% python3 -q
>>> import numpy as np
>>> np.set_printoptions(suppress=True, linewidth=160)
>>> mat = np.load("mat.npy")
>>> mat
array([[1, 2, 2, 1],
       [2, 2, 1, 0],
       [5, 6, 4, 1]])
>>> rng = np.random.default_rng(21375)
>>> out = mat + rng.integers(-2, 3, (3, 2)) @ rng.integers(-2, 3, (2, 4))
>>> out
array([[ 3,  1,  3,  3],
       [ 0,  3,  0, -2],
       [ 6,  4,  5,  1]])
>>> np.abs(out - mat).sum(axis=1)
array([6, 6, 4])
>>> out - mat
array([[ 2, -1,  1,  2],
       [-2,  1, -1, -2],
       [ 1, -2,  1,  0]])
>>> np.linalg.matrix_rank(out - mat, tol=1e-8)
np.int64(2)
>>> blk = np.stack([out, 2 * out, out[::-1]])
>>> np.linalg.matrix_rank(blk.reshape(3, -1))
np.int64(2)
>>> blk.shape
(3, 3, 4)
>>> (blk @ out.T).shape
(3, 3, 3)
>>> theta = np.radians(120)
>>> R = np.eye(4)
>>> R[0, 0] = R[3, 3] = np.cos(theta)
>>> R[0, 3], R[3, 0] = -np.sin(theta), np.sin(theta)
>>> R.round(2)
array([[-0.5 ,  0.  ,  0.  , -0.87],
       [ 0.  ,  1.  ,  0.  ,  0.  ],
       [ 0.  ,  0.  ,  1.  ,  0.  ],
       [ 0.87,  0.  ,  0.  , -0.5 ]])
>>> out = mat @ R.T
>>> np.allclose(np.linalg.norm(mat, axis=1), np.linalg.norm(out, axis=1))
True
>>> round(float(np.linalg.det(R)), 2), round(np.trace(R), 2)
(1.0, np.float64(1.0))
>>> np.round(np.linalg.svd(mat, compute_uv=False), 2) + 0, np.round(np.linalg.svd(out, compute_uv=False), 2) + 0
(array([9.77, 1.28, 0.  ]), array([9.77, 1.28, 0.  ]))
>>> np.round(np.abs(out - mat).max(axis=0), 2)
array([8.37, 0.  , 0.  , 2.83])
>>> W0 = np.loadtxt("x.csv", delimiter=",")
>>> W0
array([[2., 3., 0., 0., 0., 0.],
       [0., 1., 0., 0., 0., 0.],
       [2., 3., 0., 0., 0., 0.],
       [0., 0., 2., 3., 0., 0.],
       [0., 0., 0., 1., 0., 0.],
       [0., 0., 2., 3., 0., 0.],
       [0., 0., 0., 0., 2., 3.],
       [0., 0., 0., 0., 0., 1.],
       [0., 0., 0., 0., 2., 3.]])
>>> x0 = np.array([5, -2, 4, 3])
>>> a = np.maximum(mat @ x0, 0)
>>> a
array([12, 10, 32])
>>> np.round(np.tanh(mat @ x0), 2)
array([1., 1., 1.])
>>> mat * (a > 1e-9)[:, None]
array([[1, 2, 2, 1],
       [2, 2, 1, 0],
       [5, 6, 4, 1]])
>>> proj = W0 @ np.linalg.solve(W0.T @ W0, W0.T)
>>> round(np.trace(proj), 2)
np.float64(6.0)
>>> np.round(np.linalg.eigvalsh(proj), 2) + 0
array([0., 0., 0., 1., 1., 1., 1., 1., 1.])
>>> np.linalg.matrix_rank(np.eye(9) - proj)
np.int64(3)
>>> idx = rng.permutation(6)
>>> out = W0[:, idx] * rng.choice([-1, 1], 6)
>>> out
array([[ 3.,  0., -0.,  0., -2.,  0.],
       [ 1.,  0., -0.,  0., -0.,  0.],
       [ 3.,  0., -0.,  0., -2.,  0.],
       [ 0.,  2., -3.,  0., -0.,  0.],
       [ 0.,  0., -1.,  0., -0.,  0.],
       [ 0.,  2., -3.,  0., -0.,  0.],
       [ 0.,  0., -0.,  3., -0.,  2.],
       [ 0.,  0., -0.,  1., -0.,  0.],
       [ 0.,  0., -0.,  3., -0.,  2.]])
>>> U, _, Vh = np.linalg.svd(W0.T @ out)
>>> np.round(U @ Vh, 2) + 0
array([[ 0.,  0.,  0.,  0., -1.,  0.],
       [ 1.,  0.,  0.,  0.,  0.,  0.],
       [ 0.,  1.,  0.,  0.,  0.,  0.],
       [ 0.,  0., -1.,  0.,  0.,  0.],
       [ 0.,  0.,  0.,  0.,  0.,  1.],
       [ 0.,  0.,  0.,  1.,  0.,  0.]])
>>> np.round(np.linalg.lstsq(W0, out)[0], 2) + 0
array([[ 0.,  0.,  0.,  0., -1.,  0.],
       [ 1.,  0.,  0.,  0.,  0.,  0.],
       [ 0.,  1.,  0.,  0.,  0.,  0.],
       [ 0.,  0., -1.,  0.,  0.,  0.],
       [ 0.,  0.,  0.,  0.,  0.,  1.],
       [ 0.,  0.,  0.,  1.,  0.,  0.]])
>>> idx
array([1, 2, 3, 5, 0, 4])
